$ python3 -q
>>> import numpy as np
>>> np.set_printoptions(precision=1, suppress=True, linewidth=160)
>>> feats = np.array([[0, 0, 0, 0],
...     [3, -3, 2, -1],
...     [0, 0, 0, 0],
...     [0, 3, 3, -3],
...     [0, 0, 0, 0],
...     [0, 0, 0, 0],
...     [1, 9, -3, -5],
...     [0, 3, -3, 1],
...     [1, 3, -3, -3],
...     [0, 3, -3, 1],
...     [0, 3, -3, 1],
...     [4, 3, 2, -7],
...     [1, 3, -3, -3],
...     [0, 0, 0, 0],
...     [0, 0, 0, 0]])
>>> feats
array([[ 0,  0,  0,  0],
       [ 3, -3,  2, -1],
       [ 0,  0,  0,  0],
       [ 0,  3,  3, -3],
       [ 0,  0,  0,  0],
       [ 0,  0,  0,  0],
       [ 1,  9, -3, -5],
       [ 0,  3, -3,  1],
       [ 1,  3, -3, -3],
       [ 0,  3, -3,  1],
       [ 0,  3, -3,  1],
       [ 4,  3,  2, -7],
       [ 1,  3, -3, -3],
       [ 0,  0,  0,  0],
       [ 0,  0,  0,  0]])
>>> # rows 0 and 2 are equal
>>> cen = feats - feats.mean(axis=0)
>>> V = np.linalg.svd(cen)[2][:2]
>>> other = cen - cen @ V.T @ V
>>> np.diag(V.T @ V)
array([0.1, 0.7, 0.5, 0.7])
>>> other.std(axis=0)
array([0.7, 0.5, 0.7, 0.4])
>>> np.linalg.norm(other, axis=1).round(6).argmax()
np.int64(3)
>>> dist = np.linalg.norm(feats[:, None] - feats[None], axis=-1)
>>> dist[:5, :5]
array([[0. , 4.8, 0. , 5.2, 0. ],
       [4.8, 0. , 4.8, 7.1, 4.8],
       [0. , 4.8, 0. , 5.2, 0. ],
       [5.2, 7.1, 5.2, 0. , 5.2],
       [0. , 4.8, 0. , 5.2, 0. ]])
>>> np.linalg.norm(feats, axis=1)
array([ 0. ,  4.8,  0. ,  5.2,  0. ,  0. , 10.8,  4.4,  5.3,  4.4,  4.4,  8.8,  5.3,  0. ,  0. ])
>>> dist[8]
array([5.3, 8.3, 5.3, 6.1, 5.3, 5.3, 6.3, 4.1, 0. , 4.1, 4.1, 7.1, 0. , 5.3, 5.3])
>>> E = np.load("out0.npy")
>>> E
array([[ 0.,  0., -1.],
       [ 0.,  0.,  1.],
       [-1.,  1.,  0.]])
>>> other = np.c_[feats[:, :2] @ np.array([[1, 1], [3, 0]]), np.array([-5, -3, -3, 5, 5, 0, 0, -4, 0, -3, -2, -1, -3, 2, 4])]
>>> other
array([[ 0,  0, -5],
       [-6,  3, -3],
       [ 0,  0, -3],
       [ 9,  0,  5],
       [ 0,  0,  5],
       [ 0,  0,  0],
       [28,  1,  0],
       [ 9,  0, -4],
       [10,  1,  0],
       [ 9,  0, -3],
       [ 9,  0, -2],
       [13,  4, -1],
       [10,  1, -3],
       [ 0,  0,  2],
       [ 0,  0,  4]])
>>> np.linalg.norm(np.linalg.qr(feats)[0].T @ other, axis=0) ** 2 / ((other ** 2).sum(axis=0) + 1e-12)
array([1. , 1. , 0.4])
>>> np.linalg.matrix_rank(other)
np.int64(3)
